$ python -q
>>> import numpy as np
>>> from numpy import linalg as LA
>>> np.set_printoptions(precision=3, suppress=True, linewidth=140, sign=" ")
>>> rnd = lambda a: np.round(a, 3) + 0
>>> rng = np.random.default_rng(263666)
>>> labels = rng.integers(0, 2, 6)
>>> M = np.array([[2, 3, 1, 0, 0, 1],
...     [3, 1, 3, 2, 1, 0],
...     [3, 1, 2, 2, 2, 1],
...     [3, 3, 1, 0, 0, 3],
...     [3, 1, 1, 0, 3, 3],
...     [3, 1, 0, 3, 1, 3]]) * (labels[:, None] == labels)
>>> M
array([[ 2,  3,  1,  0,  0,  0],
       [ 3,  1,  3,  2,  0,  0],
       [ 3,  1,  2,  2,  0,  0],
       [ 3,  3,  1,  0,  0,  0],
       [ 0,  0,  0,  0,  3,  3],
       [ 0,  0,  0,  0,  1,  3]])
>>> rnd(LA.det(M))
np.float64(-36.0)
>>> M @ M
array([[ 16,  10,  13,   8,   0,   0],
       [ 24,  19,  14,   8,   0,   0],
       [ 21,  18,  12,   6,   0,   0],
       [ 18,  13,  14,   8,   0,   0],
       [  0,   0,   0,   0,  12,  18],
       [  0,   0,   0,   0,   6,  12]])
>>> (LA.matrix_power((M != 0) + (M.T != 0) + np.eye(6), 6) > 0).astype(int)
array([[ 1,  1,  1,  1,  0,  0],
       [ 1,  1,  1,  1,  0,  0],
       [ 1,  1,  1,  1,  0,  0],
       [ 1,  1,  1,  1,  0,  0],
       [ 0,  0,  0,  0,  1,  1],
       [ 0,  0,  0,  0,  1,  1]])
>>> (M != 0).astype(int)
array([[ 1,  1,  1,  0,  0,  0],
       [ 1,  1,  1,  1,  0,  0],
       [ 1,  1,  1,  1,  0,  0],
       [ 1,  1,  1,  0,  0,  0],
       [ 0,  0,  0,  0,  1,  1],
       [ 0,  0,  0,  0,  1,  1]])
>>> x0 = np.array([4, -1, 7, -3, -8, 4])
>>> (M @ x0).argmax()
np.int64(1)
>>> M * x0
array([[  8,  -3,   7,   0,   0,   0],
       [ 12,  -1,  21,  -6,   0,   0],
       [ 12,  -1,  14,  -6,   0,   0],
       [ 12,  -3,   7,   0,   0,   0],
       [  0,   0,   0,   0, -24,  12],
       [  0,   0,   0,   0,  -8,  12]])
>>> LA.norm(M @ x0) <= LA.norm(M, 2) * LA.norm(x0) + 1e-9
np.True_
>>> data = np.loadtxt("arr.csv", delimiter=",")
>>> data
array([[  1.,  -5.,  -5.,  -1.,   1.,   4.,  -4.,   1.],
       [  2.,  -2.,  -5.,  -1.,   0.,   7.,  -1.,  -3.],
       [  5.,   7., -10.,  -2.,   7.,   6.,   0.,  -9.],
       [  0.,   2.,  -3.,   2.,   4.,   3.,   4.,  -8.],
       [  0.,   0.,   0.,   0.,   0.,   0.,   0.,   0.],
       [ -3.,   1.,  -5.,   5.,   2.,   1.,  -2.,  -3.],
       [  1.,   7.,  -4.,   7.,   4.,   4.,   2.,   1.],
       [  4.,  12.,  -5.,  -1.,   6.,   2.,   4., -10.],
       [ -3.,  -5.,  -2.,   0.,   2.,  -3.,  -3.,  -2.],
       [ -4.,   2.,  -5.,   0.,  -1.,   5.,  -4.,   2.],
       [  1.,   5.,  -6.,   1.,   0.,   4.,   6.,   1.],
       [ -2., -10.,  -7.,  -1.,   3.,   1.,  -7.,  -1.],
       [ -2.,   4.,  -8.,   4.,  -2.,   2.,   0.,   6.],
       [  1.,  -1., -10.,  -2.,  -3.,   8.,   1.,   0.],
       [  3.,   3., -11.,   0.,   0.,  11.,   5.,  -2.],
       [ -1.,   3.,  -3.,   5.,   1.,   1.,  -2.,   3.],
       [  1.,   3.,   0.,   0.,  -1.,   3.,   3.,  -4.],
       [  2.,  -2.,  -5.,  -1.,   0.,   7.,  -1.,  -3.],
       [  0.,   8.,  -7.,   2.,   5.,  -3.,  -5.,  -1.],
       [  0.,   0.,   0.,   0.,   0.,   0.,   0.,   0.],
       [  2.,   4.,  -1.,   2.,   3.,   3.,   4.,  -2.]])
>>> Xs = (data - data.mean(axis=0)) / data.std(axis=0)
>>> np.argwhere(np.abs(Xs) > 2)
array([[  2,   0],
       [  2,   4],
       [  6,   3],
       [  7,   1],
       [  7,   7],
       [ 11,   1],
       [ 11,   6],
       [ 12,   7],
       [ 14,   5]])
>>> beta = LA.lstsq(np.delete(Xs, 4, axis=1), Xs[:, 4])[0]
>>> np.abs(beta).argmax()
np.int64(6)
>>> basis = 20 * np.array([[2.8, -1.7, 1.0, -1.0, -0.8, -0.1],
...     [-0.5, -1.1, 0.9, -0.9, -1.2, 1.3],
...     [-1.7, 0.2, -0.2, -0.5, -1.1, 0.3]])
>>> labels = rng.integers(0, 3, 10)
>>> E = basis[labels] + rng.normal(size=(10, 6))
>>> rnd(E)
array([[ 55.755, -34.27 ,  19.755, -20.25 , -17.445,  -0.847],
       [ -8.936, -21.449,  18.283, -15.835, -24.548,  27.78 ],
       [ 56.742, -32.9  ,  21.154, -19.492, -15.176,  -3.579],
       [ -8.879, -22.084,  17.334, -17.546, -23.889,  25.968],
       [-33.912,   3.866,  -2.706, -11.505, -21.67 ,   5.389],
       [ 57.832, -33.67 ,  20.157, -21.158, -13.563,  -0.614],
       [ -9.412, -23.284,  15.713, -16.797, -23.13 ,  27.233],
       [-31.411,   4.352,  -1.635, -11.538, -21.493,   5.173],
       [-31.843,   4.355,  -4.369, -11.011, -21.008,   6.663],
       [-35.079,   4.395,  -4.831, -10.237, -21.512,   6.773]])
>>> M2 = E / LA.norm(E, axis=1)
Traceback (most recent call last):
  File "<python-input-26>", line 1, in <module>
    M2 = E / LA.norm(E, axis=1)
         ~~^~~~~~~~~~~~~~~~~~~~
ValueError: operands could not be broadcast together with shapes (10,6) (10,) 
>>> M2 = E / LA.norm(E, axis=1, keepdims=True)
>>> cov = M2 @ M2.T
>>> rnd(cov[2])
array([ 0.998,  0.319,  1.   ,  0.333, -0.506,  0.999,  0.317, -0.482, -0.513, -0.545])
>>> (np.abs(cov) > 0.9).astype(int)
array([[ 1,  0,  1,  0,  0,  1,  0,  0,  0,  0],
       [ 0,  1,  0,  1,  0,  0,  1,  0,  0,  0],
       [ 1,  0,  1,  0,  0,  1,  0,  0,  0,  0],
       [ 0,  1,  0,  1,  0,  0,  1,  0,  0,  0],
       [ 0,  0,  0,  0,  1,  0,  0,  1,  1,  1],
       [ 1,  0,  1,  0,  0,  1,  0,  0,  0,  0],
       [ 0,  1,  0,  1,  0,  0,  1,  0,  0,  0],
       [ 0,  0,  0,  0,  1,  0,  0,  1,  1,  1],
       [ 0,  0,  0,  0,  1,  0,  0,  1,  1,  1],
       [ 0,  0,  0,  0,  1,  0,  0,  1,  1,  1]])
>>> x0 = np.array([0, 3, 0, 3, 2, 3])
>>> target = E @ x0
>>> rnd(LA.pinv(E) @ E)
array([[ 1.,  0.,  0.,  0.,  0.,  0.],
       [ 0.,  1.,  0.,  0.,  0.,  0.],
       [ 0.,  0.,  1.,  0.,  0.,  0.],
       [ 0.,  0.,  0.,  1.,  0.,  0.],
       [ 0.,  0.,  0.,  0.,  1.,  0.],
       [ 0.,  0.,  0.,  0.,  0.,  1.]])
>>> try:
...     LA.solve(E, target)
... except LA.LinAlgError as e:
...     print("failed:", e)
... 
failed: Last 2 dimensions of the array must be square
>>> rnd(target)
array([-200.99 ,  -77.606, -198.263,  -88.76 ,  -50.091, -193.45 ,  -84.805,  -49.025,  -41.996,  -40.23 ])
>>> target = target + 0.02 * rng.normal(size=10)
>>> rnd(target)
array([-200.998,  -77.623, -198.25 ,  -88.743,  -50.09 , -193.467,  -84.81 ,  -49.03 ,  -41.968,  -40.211])
>>> beta, *_ = LA.lstsq(E, target)
>>> [round(float(LA.norm(LA.solve(E.T @ E + lam * np.eye(6), E.T @ target))), 2) for lam in (0, 1, 10, 100)]
[5.57, 5.26, 4.7, 4.36]
>>> rnd(E.T @ (target - E @ beta))
array([ 0.,  0.,  0.,  0.,  0.,  0.])
>>> X = np.array([[0.0, -1.1, -1.0, 1.0, -0.9, 0.6, 1.2],
...     [-1.4, -1.0, 1.7, 0.9, 0.6, -0.7, -0.8],
...     [-1.3, -1.4, 0.9, -0.6, 1.0, 1.8, 2.2],
...     [0.2, 0.8, -0.6, 0.2, 1.1, -0.9, 1.3],
...     [0.8, -1.2, 1.6, 1.4, -0.6, 1.0, -1.5],
...     [-1.3, -0.5, 1.1, 0.0, -0.6, -0.3, 0.2],
...     [1.3, -0.5, -0.4, 0.2, -1.3, -0.9, -1.1]])
>>> X[:, 2] *= 10
>>> X
array([[  0. ,  -1.1, -10. ,   1. ,  -0.9,   0.6,   1.2],
       [ -1.4,  -1. ,  17. ,   0.9,   0.6,  -0.7,  -0.8],
       [ -1.3,  -1.4,   9. ,  -0.6,   1. ,   1.8,   2.2],
       [  0.2,   0.8,  -6. ,   0.2,   1.1,  -0.9,   1.3],
       [  0.8,  -1.2,  16. ,   1.4,  -0.6,   1. ,  -1.5],
       [ -1.3,  -0.5,  11. ,   0. ,  -0.6,  -0.3,   0.2],
       [  1.3,  -0.5,  -4. ,   0.2,  -1.3,  -0.9,  -1.1]])
>>> # column 2 is much longer than the rest
>>> M2 = np.c_[E[:, :2] @ np.array([[2, 2], [0, 3]]), np.array([3, 1, 0, 1, 2, 1, 0, 1, 3, 0])]
>>> rnd(M2)
array([[111.509,   8.701,   3.   ],
       [-17.872, -82.219,   1.   ],
       [113.483,  14.783,   0.   ],
       [-17.758, -84.009,   1.   ],
       [-67.825, -56.226,   2.   ],
       [115.663,  14.654,   1.   ],
       [-18.823, -88.677,   0.   ],
       [-62.822, -49.765,   1.   ],
       [-63.686, -50.62 ,   3.   ],
       [-70.158, -56.972,   0.   ]])
>>> LA.matrix_rank(M2)
np.int64(3)
>>> LA.matrix_rank(np.c_[E, M2])
np.int64(7)
>>> rnd((X - X.T) / 2)
array([[ 0.  ,  0.15, -4.35,  0.4 , -0.85,  0.95, -0.05],
       [-0.15,  0.  ,  9.2 ,  0.05,  0.9 , -0.1 , -0.15],
       [ 4.35, -9.2 ,  0.  ,  2.7 , -7.5 , -4.6 ,  3.1 ],
       [-0.4 , -0.05, -2.7 ,  0.  , -0.15, -0.45,  0.55],
       [ 0.85, -0.9 ,  7.5 ,  0.15,  0.  ,  0.8 , -0.1 ],
       [-0.95,  0.1 ,  4.6 ,  0.45, -0.8 ,  0.  ,  0.55],
       [ 0.05,  0.15, -3.1 , -0.55,  0.1 , -0.55,  0.  ]])
>>> rnd(LA.det(X))
np.float64(924.405)
>>> rnd((X + X.T) / 2)
array([[ 0.  , -1.25, -5.65,  0.6 , -0.05, -0.35,  1.25],
       [-1.25, -1.  ,  7.8 ,  0.85, -0.3 , -0.6 , -0.65],
       [-5.65,  7.8 ,  9.  , -3.3 ,  8.5 ,  6.4 , -0.9 ],
       [ 0.6 ,  0.85, -3.3 ,  0.2 ,  1.25, -0.45,  0.75],
       [-0.05, -0.3 ,  8.5 ,  1.25, -0.6 ,  0.2 , -1.4 ],
       [-0.35, -0.6 ,  6.4 , -0.45,  0.2 , -0.3 , -0.35],
       [ 1.25, -0.65, -0.9 ,  0.75, -1.4 , -0.35, -1.1 ]])
>>> rnd(np.trace(X))
np.float64(6.2)
>>> np.allclose(X, X.T)
False
>>> np.allclose(X @ X.T, X.T @ X)
False
>>> LA.determinant(X)
Traceback (most recent call last):
  File "<python-input-55>", line 1, in <module>
    LA.determinant(X)
    ^^^^^^^^^^^^^^
AttributeError: module 'numpy.linalg' has no attribute 'determinant'
>>> rnd(np.sort(np.abs(LA.eigvals(X))))
array([  1.388,   1.388,   1.785,   2.316,   2.316,   4.965,  10.098])
>>> O, evecs = LA.qr(X[:, :2])[0], LA.qr(X[:, 2:])[0]
>>> sig = LA.svd(O.T @ evecs, compute_uv=False)
>>> rnd(np.degrees(np.arccos(sig.clip(0, 1))))
array([ 22.222,  32.001])
>>> rnd(sig)
array([ 0.926,  0.848])
>>> rnd(LA.norm(O @ O.T - evecs @ evecs.T, 2))
np.float64(1.0)
>>> LA.matrix_rank(X)
np.int64(7)
>>> LA.rank(X)
Traceback (most recent call last):
  File "<python-input-63>", line 1, in <module>
    LA.rank(X)
    ^^^^^^^
AttributeError: module 'numpy.linalg' has no attribute 'rank'
>>> rnd(LA.norm(X))
np.float64(30.698)
>>> X.shape
(7, 7)
>>> X[:, 7]
Traceback (most recent call last):
  File "<python-input-66>", line 1, in <module>
    X[:, 7]
    ~^^^^^^
IndexError: index 7 is out of bounds for axis 1 with size 7
>>> X[7]
Traceback (most recent call last):
  File "<python-input-67>", line 1, in <module>
    X[7]
    ~^^^
IndexError: index 7 is out of bounds for axis 0 with size 7
>>> K = np.loadtxt("mat.csv", delimiter=",")
>>> K
array([[ 1.,  3.,  0.,  0.],
       [-2., -2.,  0.,  0.],
       [ 0.,  0.,  1.,  3.],
       [ 0.,  0., -2., -2.]])
>>> # 2 groups of indices that never mix
>>> M2 = K / np.sqrt((K ** 2).mean(axis=1, keepdims=True))
>>> LA.matrix_rank(M2) == LA.matrix_rank(K)
np.True_
>>> rnd(M2[1])
array([-1.414, -1.414,  0.   ,  0.   ])
>>> x0 = np.array([1, 3, 1, 3])
>>> target = K @ x0
>>> target
array([10., -8., 10., -8.])
>>> rnd(LA.solve(K, target + K[:, 0]))
array([ 2.,  3.,  1.,  3.])
>>> rnd(LA.solve(K, K[:, 1]))
array([ 0.,  1.,  0.,  0.])
>>> rnd(LA.solve(K, -2 * target))
array([-2., -6., -2., -6.])
>>> rnd(LA.solve(K, target))
array([ 1.,  3.,  1.,  3.])
>>> feats = np.load("m.npy")
>>> feats
array([[ 0.2  , -0.8  , -1.2  ,  0.2  ,  0.2  ,  1.6  , -0.534, -0.8  ],
       [ 0.4  , -0.4  , -0.6  ,  0.2  , -0.3  ,  0.3  , -0.021,  1.1  ],
       [ 1.   ,  0.9  , -0.3  ,  0.   , -1.3  , -0.8  , -1.706,  0.9  ],
       [-0.2  ,  2.1  , -1.9  , -0.6  ,  0.8  ,  0.7  , -0.357, -2.   ],
       [ 1.2  ,  0.4  , -1.4  ,  0.   , -0.7  , -0.7  , -0.968, -0.4  ],
       [ 0.2  , -1.   , -0.2  , -0.6  ,  0.3  ,  0.9  , -0.469, -1.2  ],
       [-0.3  ,  0.4  ,  0.9  , -1.   ,  0.9  ,  0.8  ,  0.489,  0.7  ],
       [-0.4  , -1.3  , -0.8  ,  0.7  ,  0.6  , -1.9  ,  0.265, -0.4  ],
       [-1.6  , -2.1  ,  1.9  , -2.9  , -0.8  ,  0.5  ,  1.77 ,  2.4  ],
       [ 0.6  , -0.7  ,  1.6  , -0.6  ,  2.   , -0.2  , -0.807, -0.4  ],
       [ 1.7  ,  0.8  , -0.1  , -0.2  , -1.2  ,  1.1  , -1.612, -2.   ],
       [-0.6  ,  2.   ,  1.1  ,  0.5  ,  2.   , -0.5  ,  0.266,  0.9  ],
       [ 1.1  ,  0.6  , -0.7  ,  2.3  , -1.3  , -0.7  , -0.835,  0.2  ],
       [ 0.5  , -0.3  ,  1.3  , -0.1  ,  0.1  ,  1.9  , -0.79 , -2.   ],
       [ 0.9  ,  1.   ,  1.   , -0.3  , -0.1  ,  0.6  , -0.642,  0.3  ],
       [-0.3  , -0.9  , -0.9  ,  1.7  , -0.9  ,  2.   ,  0.408, -0.7  ],
       [ 1.5  , -0.4  ,  1.6  , -2.4  ,  0.4  , -1.4  , -1.407,  0.8  ],
       [ 0.6  , -0.6  , -0.3  ,  1.   ,  0.5  , -0.4  , -0.381, -1.5  ],
       [ 0.5  , -1.   , -1.3  , -0.2  , -0.7  ,  0.1  , -0.571,  0.5  ],
       [-0.5  ,  0.1  , -1.   ,  1.3  , -0.8  , -1.1  ,  0.235,  1.   ],
       [-0.1  , -0.3  , -0.6  , -0.9  ,  1.   , -0.9  , -0.528, -1.3  ],
       [ 1.5  ,  0.2  , -0.9  , -0.3  ,  1.3  , -1.   , -1.393, -0.8  ],
       [-2.1  ,  0.5  ,  1.5  , -0.8  ,  0.5  , -0.5  ,  2.083,  1.   ],
       [-1.7  , -0.3  , -0.5  , -1.1  ,  1.   ,  0.6  ,  1.412,  0.3  ],
       [ 0.8  ,  0.2  , -2.4  , -0.6  , -0.1  ,  1.2  , -1.169, -2.3  ],
       [ 0.   ,  0.3  ,  2.5  ,  0.7  , -1.4  , -0.5  ,  0.354, -0.5  ],
       [ 0.   ,  0.5  , -0.5  , -0.7  ,  0.7  , -0.4  , -0.369, -1.   ],
       [-0.3  , -0.9  , -0.7  , -0.1  , -1.8  ,  0.8  ,  0.725,  0.5  ],
       [-0.4  , -1.3  ,  1.7  , -2.2  , -1.5  ,  0.9  ,  0.456, -0.9  ],
       [-0.1  ,  0.2  ,  0.3  , -0.4  , -0.9  ,  0.5  ,  0.43 , -0.3  ]])
>>> M2 = np.c_[feats[:, :6] @ np.array([[-3, -2, -2, -2, 1, 1],
...     [-3, -2, 2, 1, 0, 1],
...     [0, 1, 3, -2, 1, -3],
...     [1, -2, 3, -3, 3, 0],
...     [2, 1, -2, -2, 3, -1],
...     [-3, 0, 2, -1, 2, 2]]), np.array([1, 1, 0, 2, 2, 0, 1, 1, 0, 0, 1, 2, 0, 1, 1, 1, 0, 1, 0, 0, 0, 2, 0, 2, 2, 0, 2, 1, 0, 2])]
>>> rnd(M2)
array([[ -2.4,  -0.2,  -2.2,  -1.4,   3.4,   6. ,   1. ],
       [ -1.3,  -1.3,  -1.6,  -0.3,   0.1,   2.7,   1. ],
       [ -5.9,  -5.4,  -0.1,   2.9,  -4.8,   2.5,   0. ],
       [ -6.8,  -3.7,  -3.1,   5.8,  -0.1,   8.2,   2. ],
       [ -4.1,  -5.3,  -5.8,   2.9,  -3.7,   5.1,   2. ],
       [ -0.3,   2.9,  -3.6,  -0.7,   0.9,   1.3,   0. ],
       [ -1.9,   3.6,   0.9,  -0.4,   1.9,  -1.9,   1. ],
       [ 12.7,   1.8,  -7.1,  -0.3,  -1.1,  -3.7,   1. ],
       [  5.1,  14.3,  -1.4,   7.1,  -9.8,  -7.6,   0. ],
       [  4.3,   5. ,  -4. ,  -7.1,   6. ,  -7.3,   0. ],
       [-13.4,  -5.9,   1.9,  -0.5,  -0.4,   6.2,   1. ],
       [  1.8,  -0.7,   5. ,  -4. ,   7. ,  -4.9,   2. ],
       [ -3.3, -10. ,   5. ,  -3.8,   2. ,   3.7,   0. ],
       [ -6.2,   1.2,   5.6,  -5.7,   5.6,   0. ,   1. ],
       [ -8. ,  -2.3,   3.7,  -2.3,   1.9,   0.2,   1. ],
       [ -2.5,  -2.8,   7. ,  -3.8,   5.2,   6.4,   1. ],
       [ -0.7,   4.6,  -9.8,   1.2,  -5.7,  -6.9,   0. ],
       [  3.2,  -1.8,  -2.1,  -4.8,   4. ,  -0.4,   1. ],
       [ -0.4,  -0.6,  -5.9,   2.5,  -3.3,   4.3,   0. ],
       [  4.2,  -3.6,   1.5,   1.9,  -2.2,   1.2,   0. ],
       [  5. ,   3. ,  -8.7,   2.7,  -2.2,  -1.4,   0. ],
       [  0.2,  -2.4, -10.8,  -1.7,   1.6,   1.1,   2. ],
       [  6.5,   6.8,   5.3,   3.6,  -2.5,  -7.6,   0. ],
       [  5.1,   6.7,  -2.8,   4.8,  -1.3,  -0.3,   2. ],
       [ -7.4,  -3.3,  -7.6,   4.2,  -1.3,  10.7,   2. ],
       [ -1.5,  -0.9,  12. ,  -3.5,  -0.6,  -6.8,   0. ],
       [  0.4,   0.6,  -4.8,   2.6,  -1.3,   0.5,   2. ],
       [ -2.5,   0.1,   1.6,   4.2,  -5.1,   4.3,   1. ],
       [ -2.8,   8. ,   1.5,   4.8,  -8. ,  -3.5,   0. ],
       [ -4. ,   0. ,   3.1,   2.3,  -2.7,   1.1,   2. ]])
>>> LA.matrix_rank(M2)
np.int64(7)
>>> LA.matrix_rank(np.c_[feats, M2])
np.int64(9)
